% python3 -q
>>> import numpy as np
>>> np.set_printoptions(precision=3, suppress=True, linewidth=100, floatmode="fixed")
>>> X = np.load("dump.npy")
>>> X
array([[0.222, 0.222, 0.222, 0.222, 0.111],
       [0.000, 0.375, 0.250, 0.125, 0.250],
       [0.250, 0.250, 0.375, 0.000, 0.125],
       [0.333, 0.000, 0.167, 0.333, 0.167],
       [0.250, 0.250, 0.125, 0.125, 0.250]])
>>> rng = np.random.default_rng(8195)
>>> A2 = X + rng.integers(-2, 3, (5, 1)) @ rng.integers(-2, 3, (1, 5))
>>> A2
array([[ 0.222,  0.222,  0.222,  0.222,  0.111],
       [-2.000,  2.375,  2.250, -1.875,  1.250],
       [ 4.250, -3.750, -3.625,  4.000, -1.875],
       [ 2.333, -2.000, -1.833,  2.333, -0.833],
       [-3.750,  4.250,  4.125, -3.875,  2.250]])
>>> np.linalg.matrix_rank(A2 - X, tol=1e-8)
np.int64(1)
>>> np.round(np.linalg.svd(A2 - X, compute_uv=False), 3) + 0
array([13.038,  0.000,  0.000,  0.000,  0.000])
>>> np.abs(A2 - X).sum(axis=1)
array([ 0.000,  9.000, 18.000,  9.000, 18.000])
>>> x0 = np.array([-2, -1, 0, 5, 0])
>>> rhs = A2 @ x0
>>> rhs
array([  0.444,  -7.750,  15.250,   9.000, -16.125])
>>> np.round(np.linalg.solve(A2, 5 * rhs), 3) + 0
array([-10.000,  -5.000,   0.000,  25.000,   0.000])
>>> np.round(np.linalg.solve(A2, rhs + A2[:, 4]), 3) + 0
array([-2.000, -1.000,  0.000,  5.000,  1.000])
>>> np.round(np.linalg.solve(A2, rhs), 3) + 0
array([-2.000, -1.000,  0.000,  5.000,  0.000])
>>> C = np.array([[2, 0, 3, 2, 3, 3, 2, 3]])
>>> data = rng.normal(size=(37, 1)) @ C + np.array([-1, -2, 2, -2, -1, -2, 0, 2])
>>> data
array([[ 1.946, -2.000,  6.419,  0.946,  3.419,  2.419,  2.946,  6.419],
       [ 0.042, -2.000,  3.563, -0.958,  0.563, -0.437,  1.042,  3.563],
       [-2.194, -2.000,  0.209, -3.194, -2.791, -3.791, -1.194,  0.209],
       [ 0.378, -2.000,  4.067, -0.622,  1.067,  0.067,  1.378,  4.067],
       [-3.062, -2.000, -1.093, -4.062, -4.093, -5.093, -2.062, -1.093],
       [-1.864, -2.000,  0.705, -2.864, -2.295, -3.295, -0.864,  0.705],
       [-2.428, -2.000, -0.142, -3.428, -3.142, -4.142, -1.428, -0.142],
       [-1.998, -2.000,  0.503, -2.998, -2.497, -3.497, -0.998,  0.503],
       [-0.903, -2.000,  2.145, -1.903, -0.855, -1.855,  0.097,  2.145],
       [-0.898, -2.000,  2.154, -1.898, -0.846, -1.846,  0.102,  2.154],
       [-4.009, -2.000, -2.513, -5.009, -5.513, -6.513, -3.009, -2.513],
       [-2.834, -2.000, -0.751, -3.834, -3.751, -4.751, -1.834, -0.751],
       [-0.612, -2.000,  2.582, -1.612, -0.418, -1.418,  0.388,  2.582],
       [-3.985, -2.000, -2.477, -4.985, -5.477, -6.477, -2.985, -2.477],
       [-2.683, -2.000, -0.524, -3.683, -3.524, -4.524, -1.683, -0.524],
       [-0.664, -2.000,  2.503, -1.664, -0.497, -1.497,  0.336,  2.503],
       [-2.129, -2.000,  0.307, -3.129, -2.693, -3.693, -1.129,  0.307],
       [-3.981, -2.000, -2.471, -4.981, -5.471, -6.471, -2.981, -2.471],
       [ 2.774, -2.000,  7.662,  1.774,  4.662,  3.662,  3.774,  7.662],
       [-2.380, -2.000, -0.070, -3.380, -3.070, -4.070, -1.380, -0.070],
       [-5.872, -2.000, -5.308, -6.872, -8.308, -9.308, -4.872, -5.308],
       [ 1.870, -2.000,  6.305,  0.870,  3.305,  2.305,  2.870,  6.305],
       [-1.328, -2.000,  1.508, -2.328, -1.492, -2.492, -0.328,  1.508],
       [ 0.892, -2.000,  4.837, -0.108,  1.837,  0.837,  1.892,  4.837],
       [-1.137, -2.000,  1.795, -2.137, -1.205, -2.205, -0.137,  1.795],
       [-0.062, -2.000,  3.408, -1.062,  0.408, -0.592,  0.938,  3.408],
       [-0.637, -2.000,  2.545, -1.637, -0.455, -1.455,  0.363,  2.545],
       [-0.474, -2.000,  2.789, -1.474, -0.211, -1.211,  0.526,  2.789],
       [-3.848, -2.000, -2.272, -4.848, -5.272, -6.272, -2.848, -2.272],
       [-1.309, -2.000,  1.537, -2.309, -1.463, -2.463, -0.309,  1.537],
       [-2.675, -2.000, -0.513, -3.675, -3.513, -4.513, -1.675, -0.513],
       [-4.300, -2.000, -2.950, -5.300, -5.950, -6.950, -3.300, -2.950],
       [-3.305, -2.000, -1.458, -4.305, -4.458, -5.458, -2.305, -1.458],
       [-2.322, -2.000,  0.017, -3.322, -2.983, -3.983, -1.322,  0.017],
       [ 0.373, -2.000,  4.059, -0.627,  1.059,  0.059,  1.373,  4.059],
       [-1.775, -2.000,  0.837, -2.775, -2.163, -3.163, -0.775,  0.837],
       [ 0.313, -2.000,  3.969, -0.687,  0.969, -0.031,  1.313,  3.969]])
>>> # rows and columns are dependent
>>> Uu, sig, Vt = np.linalg.svd(data)
>>> np.argmax(sig[:-1] / (sig[1:] + 1e-6)) + 1
np.int64(2)
>>> A2 = Uu[:, :2] @ np.diag(sig[:2]) @ Vt[:2]
>>> round(np.abs(data - A2).max(), 3)
np.float64(0.0)
>>> np.linalg.matrix_rank(A2)
np.int64(2)
>>> r = np.linalg.matrix_rank(data)
>>> r
np.int64(2)
>>> N = np.linalg.svd(data)[2][r:].T
>>> [int(np.linalg.matrix_rank(data[:i])) for i in range(1, len(data) + 1)]
[1, 2, 2, 2, 2, 2, 2, 2, 2, 2, 2, 2, 2, 2, 2, 2, 2, 2, 2, 2, 2, 2, 2, 2, 2, 2, 2, 2, 2, 2, 2, 2, 2, 2, 2, 2, 2]
>>> np.allclose(data @ N, 0)
True
>>> np.linalg.matrix_rank(data.T @ data), np.linalg.matrix_rank(data @ data.T)
(np.int64(2), np.int64(2))
>>> Uu, sig, Vt = np.linalg.svd(data)
>>> V = Vt[:(sig > 1e-8).sum()]
>>> x0 = data[13] + -3 * data[7] + rng.integers(2) * np.eye(8)[4]
>>> x0
array([ 2.009,  4.000, -3.986,  4.009,  2.014,  4.014,  0.009, -3.986])
>>> np.allclose(V.T @ V @ x0, x0)
True
>>> np.diag(V.T @ V)
array([0.118, 0.183, 0.407, 0.245, 0.218, 0.338, 0.084, 0.407])
